% ipython --no-banner

In [1]: import numpy as np

In [2]: np.set_printoptions(precision=1, suppress=True, linewidth=120, floatmode="fixed")

In [3]: def rd(a):
   ...:     return np.round(a, 1) + 0
   ...: 

In [4]: W0 = np.array([[1, 0, 0, 0, 0, 0],
   ...:     [-4, 1, 0, 0, 0, 0],
   ...:     [4, 0, 1, 0, 0, 0],
   ...:     [2, 2, 2, 1, 0, 0],
   ...:     [3, -4, 0, -3, 1, 0],
   ...:     [-2, -1, -4, -1, 3, 1]])

In [5]: (W0 - W0.T) / 2
Out[5]: 
array([[ 0.0,  2.0, -2.0, -1.0, -1.5,  1.0],
       [-2.0,  0.0,  0.0, -1.0,  2.0,  0.5],
       [ 2.0,  0.0,  0.0, -1.0,  0.0,  2.0],
       [ 1.0,  1.0,  1.0,  0.0,  1.5,  0.5],
       [ 1.5, -2.0,  0.0, -1.5,  0.0, -1.5],
       [-1.0, -0.5, -2.0, -0.5,  1.5,  0.0]])

In [6]: np.allclose(W0 @ W0.T, W0.T @ W0)
Out[6]: False

In [7]: (W0 + W0.T) / 2
Out[7]: 
array([[ 1.0, -2.0,  2.0,  1.0,  1.5, -1.0],
       [-2.0,  1.0,  0.0,  1.0, -2.0, -0.5],
       [ 2.0,  0.0,  1.0,  1.0,  0.0, -2.0],
       [ 1.0,  1.0,  1.0,  1.0, -1.5, -0.5],
       [ 1.5, -2.0,  0.0, -1.5,  1.0,  1.5],
       [-1.0, -0.5, -2.0, -0.5,  1.5,  1.0]])

In [8]: out = W0 / np.sqrt((W0 ** 2).mean(axis=1, keepdims=True))

In [9]: rd(out[3])
Out[9]: array([1.4, 1.4, 1.4, 0.7, 0.0, 0.0])

In [10]: np.linalg.matrix_rank(W0 - W0.mean(axis=1, keepdims=True))
Out[10]: np.int64(5)

In [11]: rng = np.random.default_rng(3325)

In [12]: lab = rng.permutation(6)

In [13]: lab
Out[13]: array([5, 3, 1, 0, 2, 4])

In [14]: out = W0[lab][:, lab]

In [15]: rd(np.sort(np.abs(np.linalg.eigvals(out))))
Out[15]: array([1.0, 1.0, 1.0, 1.0, 1.0, 1.0])

In [16]: np.diag(out)
Out[16]: array([1, 1, 1, 1, 1, 1])

In [17]: arr = np.loadtxt("block0.csv", delimiter=",")

In [18]: rd(arr)
Out[18]: 
array([[ 0.5, -0.3, -0.3, -0.5, -0.2, -0.3, -0.1, -0.2, -0.3],
       [-0.3,  0.8, -0.2, -0.3, -0.1, -0.2,  0.0, -0.1, -0.2],
       [-0.3, -0.2,  0.8, -0.3, -0.1, -0.2,  0.0, -0.1, -0.2],
       [-0.5, -0.3, -0.3,  0.5, -0.2, -0.3, -0.1, -0.2, -0.3],
       [-0.2, -0.1, -0.1, -0.2,  0.9, -0.1,  0.0, -0.1, -0.1],
       [-0.3, -0.2, -0.2, -0.3, -0.1,  0.8,  0.0, -0.1, -0.2],
       [-0.1,  0.0,  0.0, -0.1,  0.0,  0.0,  1.0,  0.0,  0.0],
       [-0.2, -0.1, -0.1, -0.2, -0.1, -0.1,  0.0,  0.9, -0.1],
       [-0.3, -0.2, -0.2, -0.3, -0.1, -0.2,  0.0, -0.1,  0.8]])

In [19]: theta = np.radians(60)

In [20]: Rm = np.eye(6)

In [21]: Rm[5, 5] = Rm[4, 4] = np.cos(theta)

In [22]: Rm[5, 4], Rm[4, 5] = -np.sin(theta), np.sin(theta)

In [23]: print(rd(Rm))
[[ 1.0  0.0  0.0  0.0  0.0  0.0]
 [ 0.0  1.0  0.0  0.0  0.0  0.0]
 [ 0.0  0.0  1.0  0.0  0.0  0.0]
 [ 0.0  0.0  0.0  1.0  0.0  0.0]
 [ 0.0  0.0  0.0  0.0  0.5  0.9]
 [ 0.0  0.0  0.0  0.0 -0.9  0.5]]

In [24]: out = W0 @ Rm.T

In [25]: print(rd(np.linalg.svd(W0, compute_uv=False)), rd(np.linalg.svd(out, compute_uv=False)))
[7.7 6.7 3.0 1.3 0.2 0.0] [7.7 6.7 3.0 1.3 0.2 0.0]

In [26]: np.flatnonzero(np.linalg.matrix_power((Rm != 0) + (Rm.T != 0) + np.eye(6), 6)[5])
Out[26]: array([4, 5])

In [27]: (np.linalg.matrix_power((Rm != 0) + (Rm.T != 0) + np.eye(6), 6) > 0).astype(int)
Out[27]: 
array([[1, 0, 0, 0, 0, 0],
       [0, 1, 0, 0, 0, 0],
       [0, 0, 1, 0, 0, 0],
       [0, 0, 0, 1, 0, 0],
       [0, 0, 0, 0, 1, 1],
       [0, 0, 0, 0, 1, 1]])

In [28]: rd(np.linalg.det(Rm))
Out[28]: np.float64(1.0)

In [29]: (Rm != 0).astype(int)
Out[29]: 
array([[1, 0, 0, 0, 0, 0],
       [0, 1, 0, 0, 0, 0],
       [0, 0, 1, 0, 0, 0],
       [0, 0, 0, 1, 0, 0],
       [0, 0, 0, 0, 1, 1],
       [0, 0, 0, 0, 1, 1]])

In [30]: rd((arr + arr.T) / 2)
Out[30]: 
array([[ 0.5, -0.3, -0.3, -0.5, -0.2, -0.3, -0.1, -0.2, -0.3],
       [-0.3,  0.8, -0.2, -0.3, -0.1, -0.2,  0.0, -0.1, -0.2],
       [-0.3, -0.2,  0.8, -0.3, -0.1, -0.2,  0.0, -0.1, -0.2],
       [-0.5, -0.3, -0.3,  0.5, -0.2, -0.3, -0.1, -0.2, -0.3],
       [-0.2, -0.1, -0.1, -0.2,  0.9, -0.1,  0.0, -0.1, -0.1],
       [-0.3, -0.2, -0.2, -0.3, -0.1,  0.8,  0.0, -0.1, -0.2],
       [-0.1,  0.0,  0.0, -0.1,  0.0,  0.0,  1.0,  0.0,  0.0],
       [-0.2, -0.1, -0.1, -0.2, -0.1, -0.1,  0.0,  0.9, -0.1],
       [-0.3, -0.2, -0.2, -0.3, -0.1, -0.2,  0.0, -0.1,  0.8]])

In [31]: print(np.allclose(arr, arr.T))
True

In [32]: rd(arr @ arr)
Out[32]: 
array([[1.0, 0.0, 0.0, 0.0, 0.0, 0.0, 0.0, 0.0, 0.0],
       [0.0, 1.0, 0.0, 0.0, 0.0, 0.0, 0.0, 0.0, 0.0],
       [0.0, 0.0, 1.0, 0.0, 0.0, 0.0, 0.0, 0.0, 0.0],
       [0.0, 0.0, 0.0, 1.0, 0.0, 0.0, 0.0, 0.0, 0.0],
       [0.0, 0.0, 0.0, 0.0, 1.0, 0.0, 0.0, 0.0, 0.0],
       [0.0, 0.0, 0.0, 0.0, 0.0, 1.0, 0.0, 0.0, 0.0],
       [0.0, 0.0, 0.0, 0.0, 0.0, 0.0, 1.0, 0.0, 0.0],
       [0.0, 0.0, 0.0, 0.0, 0.0, 0.0, 0.0, 1.0, 0.0],
       [0.0, 0.0, 0.0, 0.0, 0.0, 0.0, 0.0, 0.0, 1.0]])

In [33]: out = arr + rng.integers(-2, 3, (9, 1)) @ rng.integers(-2, 3, (1, 9))

In [34]: rd(out)
Out[34]: 
array([[ 0.5, -0.3, -0.3, -0.5, -0.2, -0.3, -0.1, -0.2, -0.3],
       [-0.3,  0.8, -0.2, -0.3, -0.1, -0.2,  0.0, -0.1, -0.2],
       [-0.3, -0.2, -1.2, -2.3, -0.1, -1.2, -2.0, -0.1, -1.2],
       [-0.5, -0.3, -4.3, -3.5, -0.2, -2.3, -4.1, -0.2, -2.3],
       [-0.2, -0.1, -2.1, -2.2,  0.9, -1.1, -2.0, -0.1, -1.1],
       [-0.3, -0.2, -0.2, -0.3, -0.1,  0.8,  0.0, -0.1, -0.2],
       [-0.1,  0.0,  0.0, -0.1,  0.0,  0.0,  1.0,  0.0,  0.0],
       [-0.2, -0.1, -4.1, -4.2, -0.1, -2.1, -4.0,  0.9, -2.1],
       [-0.3, -0.2,  1.8,  1.7, -0.1,  0.8,  2.0, -0.1,  1.8]])

In [35]: rd(out - arr)
Out[35]: 
array([[ 0.0,  0.0,  0.0,  0.0,  0.0,  0.0,  0.0,  0.0,  0.0],
       [ 0.0,  0.0,  0.0,  0.0,  0.0,  0.0,  0.0,  0.0,  0.0],
       [ 0.0,  0.0, -2.0, -2.0,  0.0, -1.0, -2.0,  0.0, -1.0],
       [ 0.0,  0.0, -4.0, -4.0,  0.0, -2.0, -4.0,  0.0, -2.0],
       [ 0.0,  0.0, -2.0, -2.0,  0.0, -1.0, -2.0,  0.0, -1.0],
       [ 0.0,  0.0,  0.0,  0.0,  0.0,  0.0,  0.0,  0.0,  0.0],
       [ 0.0,  0.0,  0.0,  0.0,  0.0,  0.0,  0.0,  0.0,  0.0],
       [ 0.0,  0.0, -4.0, -4.0,  0.0, -2.0, -4.0,  0.0, -2.0],
       [ 0.0,  0.0,  2.0,  2.0,  0.0,  1.0,  2.0,  0.0,  1.0]])

In [36]: print(rd(np.linalg.svd(out - arr, compute_uv=False)))
[12.4  0.0  0.0  0.0  0.0  0.0  0.0  0.0  0.0]

In [37]: feats = np.triu(rng.random((6, 6)) < 0.4, 1).astype(int)

In [38]: feats = feats + feats.T

In [39]: print(feats)
[[0 0 0 0 0 1]
 [0 0 0 0 0 0]
 [0 0 0 0 0 0]
 [0 0 0 0 0 0]
 [0 0 0 0 0 1]
 [1 0 0 0 1 0]]

In [40]: np.linalg.matrix_rank(feats, rtol=0.1)
Out[40]: np.int64(2)

In [41]: K = np.array([[0.0, 1.0, 1.0, 1.0, 1.0, 1.0, 1.0],
    ...:     [1.0, 0.0, 1.0, 1.0, 1.0, 1.0, 1.0],
    ...:     [1.0, 1.0, 0.0, 1.0, 1.0, 1.0, 1.0],
    ...:     [1.0, 1.0, 1.0, 0.0, 1.0, 1.0, 1.0],
    ...:     [1.0, 1.0, 1.0, 1.0, 0.0, 1.0, 1.0],
    ...:     [1.0, 1.0, 1.0, 1.0, 1.0, 0.0, 1.0],
    ...:     [1.0, 1.0, 1.0, 1.0, 1.0, 1.0, 0.0]])

In [42]: q, V = np.linalg.qr(K[:, :2])[0], np.linalg.qr(K[:, 2:])[0]

In [43]: sigma = np.linalg.svd(q.T @ V, compute_uv=False)

In [44]: rd(sigma)
Out[44]: array([0.9, 0.0])

In [45]: (sigma > 0.9).sum()
Out[45]: np.int64(1)

In [46]: left, sigma, Vh = np.linalg.svd(K, full_matrices=False)

In [47]: rd(np.abs(Vh[0]))
Out[47]: array([0.4, 0.4, 0.4, 0.4, 0.4, 0.4, 0.4])

In [48]: rd(left.T @ left)
Out[48]: 
array([[1.0, 0.0, 0.0, 0.0, 0.0, 0.0, 0.0],
       [0.0, 1.0, 0.0, 0.0, 0.0, 0.0, 0.0],
       [0.0, 0.0, 1.0, 0.0, 0.0, 0.0, 0.0],
       [0.0, 0.0, 0.0, 1.0, 0.0, 0.0, 0.0],
       [0.0, 0.0, 0.0, 0.0, 1.0, 0.0, 0.0],
       [0.0, 0.0, 0.0, 0.0, 0.0, 1.0, 0.0],
       [0.0, 0.0, 0.0, 0.0, 0.0, 0.0, 1.0]])

In [49]: rd(sigma)
Out[49]: array([6.0, 1.0, 1.0, 1.0, 1.0, 1.0, 1.0])

In [50]: print(rd(sigma / sigma[0]))
[1.0 0.2 0.2 0.2 0.2 0.2 0.2]

In [51]: rd(left.T @ K @ Vh.T)
Out[51]: 
array([[6.0, 0.0, 0.0, 0.0, 0.0, 0.0, 0.0],
       [0.0, 1.0, 0.0, 0.0, 0.0, 0.0, 0.0],
       [0.0, 0.0, 1.0, 0.0, 0.0, 0.0, 0.0],
       [0.0, 0.0, 0.0, 1.0, 0.0, 0.0, 0.0],
       [0.0, 0.0, 0.0, 0.0, 1.0, 0.0, 0.0],
       [0.0, 0.0, 0.0, 0.0, 0.0, 1.0, 0.0],
       [0.0, 0.0, 0.0, 0.0, 0.0, 0.0, 1.0]])

In [52]: (sigma > 1e-8).sum()
Out[52]: np.int64(7)

In [53]: blk = np.stack([K, 2 * K, K[::-1]])

In [54]: print(rd(np.linalg.det(blk)))
[  6.0 768.0  -6.0]

In [55]: x0 = np.array([3, 1, 4, 4, 1, 1, 5])

In [56]: h = np.maximum(K @ x0, 0)

In [57]: K.T @ h
Out[57]: array([ 98.0,  96.0,  99.0,  99.0,  96.0,  96.0, 100.0])

In [58]: h
Out[58]: array([16.0, 18.0, 15.0, 15.0, 18.0, 18.0, 14.0])

In [59]: K * (h > 1e-9)[:, None]
Out[59]: 
array([[0.0, 1.0, 1.0, 1.0, 1.0, 1.0, 1.0],
       [1.0, 0.0, 1.0, 1.0, 1.0, 1.0, 1.0],
       [1.0, 1.0, 0.0, 1.0, 1.0, 1.0, 1.0],
       [1.0, 1.0, 1.0, 0.0, 1.0, 1.0, 1.0],
       [1.0, 1.0, 1.0, 1.0, 0.0, 1.0, 1.0],
       [1.0, 1.0, 1.0, 1.0, 1.0, 0.0, 1.0],
       [1.0, 1.0, 1.0, 1.0, 1.0, 1.0, 0.0]])

In [60]: Z = np.array([[-4, -9, 9], [-2, 8, 0]])

In [61]: F = np.repeat(Z, 35 // 2, axis=0)

In [62]: F = F + 0.3 * rng.normal(size=F.shape)

In [63]: rd(F)
Out[63]: 
array([[-3.5, -8.9,  8.7],
       [-3.9, -9.3,  9.2],
       [-4.1, -8.9,  8.8],
       [-4.3, -9.2,  9.1],
       [-4.0, -9.5,  9.3],
       [-4.3, -9.0,  8.9],
       [-4.4, -9.1,  8.5],
       [-3.8, -9.5,  9.3],
       [-3.6, -9.8,  9.1],
       [-3.4, -9.5,  8.9],
       [-4.3, -9.0,  8.6],
       [-4.5, -8.6,  9.1],
       [-3.9, -9.0,  8.8],
       [-3.9, -8.8,  8.6],
       [-4.2, -8.5,  9.0],
       [-4.0, -9.2,  9.1],
       [-3.9, -8.8,  9.3],
       [-2.0,  8.0,  0.4],
       [-2.6,  8.2, -0.2],
       [-2.4,  8.0, -0.2],
       [-2.2,  8.0,  0.6],
       [-2.4,  8.1, -0.1],
       [-1.2,  8.4, -0.2],
       [-2.0,  8.1, -0.3],
       [-1.3,  8.3,  0.2],
       [-2.3,  8.1, -0.1],
       [-1.8,  8.4,  0.2],
       [-2.1,  8.3, -0.3],
       [-2.1,  7.4, -0.3],
       [-1.6,  7.6, -0.1],
       [-2.1,  7.8,  0.2],
       [-2.2,  8.0, -0.3],
       [-1.9,  7.7, -0.1],
       [-1.6,  8.2,  0.4]])

In [64]: cov = np.cov(F, rowvar=False)

In [65]: rd(F.std(axis=0))
Out[65]: array([1.1, 8.6, 4.5])

In [66]: print(np.argwhere(np.triu(np.abs(np.corrcoef(F.T)) > 0.8, 1)))
[[0 1]
 [0 2]
 [1 2]]

In [67]: rd(np.polyfit(F[:, 0], F[:, 2], 1))
Out[67]: array([-4.0, -7.5])

In [68]: print(rd(np.median(F, axis=0)))
[-3.0 -0.6  4.6]

In [69]: out = np.c_[F[:, :2] @ np.array([[3, 2], [1, 1]]), np.array([-3, 2, 1, -3, -2, -2, -3, 1, 1, 2, 3, 3, 0, 0, 3, -3, 3, 0, 0, 3, -2, -1, 1, 3, -1, -1, 0, 2, 2, 1, -3, 1, 0, -1])]

In [70]: rd(out)
Out[70]: 
array([[-19.4, -15.9,  -3.0],
       [-21.0, -17.1,   2.0],
       [-21.1, -17.0,   1.0],
       [-22.2, -17.9,  -3.0],
       [-21.6, -17.6,  -2.0],
       [-21.9, -17.6,  -2.0],
       [-22.3, -17.9,  -3.0],
       [-21.0, -17.2,   1.0],
       [-20.7, -17.1,   1.0],
       [-19.8, -16.3,   2.0],
       [-21.9, -17.6,   3.0],
       [-22.0, -17.6,   3.0],
       [-20.7, -16.8,   0.0],
       [-20.6, -16.7,   0.0],
       [-21.0, -16.8,   3.0],
       [-21.3, -17.3,  -3.0],
       [-20.4, -16.5,   3.0],
       [  1.9,   3.9,   0.0],
       [  0.5,   3.1,   0.0],
       [  0.9,   3.3,   3.0],
       [  1.4,   3.6,  -2.0],
       [  1.1,   3.4,  -1.0],
       [  4.8,   6.0,   1.0],
       [  2.1,   4.1,   3.0],
       [  4.5,   5.8,  -1.0],
       [  1.3,   3.5,  -1.0],
       [  2.9,   4.8,   0.0],
       [  2.0,   4.1,   2.0],
       [  0.9,   3.1,   2.0],
       [  2.7,   4.3,   1.0],
       [  1.4,   3.6,  -3.0],
       [  1.4,   3.6,   1.0],
       [  2.0,   3.9,   0.0],
       [  3.3,   4.9,  -1.0]])

In [71]: rd(np.linalg.lstsq(F, out[:, 0])[0])
Out[71]: array([3.0, 1.0, 0.0])

In [72]: rd(np.linalg.norm(np.linalg.qr(F)[0].T @ out, axis=0) ** 2 / ((out ** 2).sum(axis=0) + 1e-12))
Out[72]: array([1.0, 1.0, 0.0])

In [73]: np.linalg.matrix_rank(out)
Out[73]: np.int64(3)
